$ python -q
>>> import numpy as np
>>> np.set_printoptions(precision=2, suppress=True, linewidth=140)
>>> K = np.loadtxt("case14.csv", delimiter=",")
>>> K
array([[  0.09,  -6.62,  11.21,  -3.96],
       [  4.9 ,  15.06,  -0.93,  -0.21],
       [ -2.78,   9.46,   2.95,   0.58],
       [  5.54,   1.03,   6.65,  -1.47],
       [ -5.14, -16.87,  -3.2 ,  -0.07],
       [ -1.24, -24.76,   2.33,  -1.42],
       [  1.12,  23.4 , -18.39,  -0.99],
       [  8.92,   3.7 ,  -5.52,   0.32],
       [  1.97,  31.33,  -5.99,  -0.36],
       [  1.44,  12.53, -20.26,  -0.23],
       [  6.35,  -7.26,  -9.31,  -2.22],
       [  5.13,  -2.15,   1.44,  -1.11],
       [  8.3 ,  20.83, -16.19,  -1.28],
       [ -1.01,  -5.08,  13.91,  -3.03],
       [ 10.04, -35.42,   5.12,  -1.76],
       [ -2.54,  23.42,   3.46,   0.5 ],
       [ 11.26,  -0.24,  -0.92,   0.48],
       [  2.03,   1.18,   8.8 ,  -0.01],
       [  1.37,  -5.27, -11.51,   2.07],
       [  0.35,  -2.95,  -3.95,   1.61],
       [  5.45,  34.67, -12.47,  -2.75],
       [ -1.15, -23.12,   3.14,   0.62],
       [  4.69,  22.55,  10.04,  -0.73],
       [ -1.52,   1.89,  -2.81,   0.34],
       [  5.13,  -6.65,  10.5 ,  -2.79],
       [  0.73, -28.61,   0.23,  -0.71],
       [  1.91,  29.82,  -8.1 ,  -0.79],
       [ -9.78,  26.72, -12.63,  -2.76],
       [  1.84,  47.3 ,  10.73,  -0.3 ]])
>>> dist = np.linalg.norm(K[:, None] - K[None], axis=-1)
>>> (dist + 1e9 * np.eye(29)).round(6).argmin(axis=1)
array([13,  2, 23, 17, 21, 21, 12, 16, 26,  6, 18,  3,  6,  0, 25, 22,  7,  3, 10, 23, 26,  5, 15, 19,  0,  5,  8,  6,  8])
>>> np.unravel_index(dist.round(6).argmax(), dist.shape)
(np.int64(14), np.int64(28))
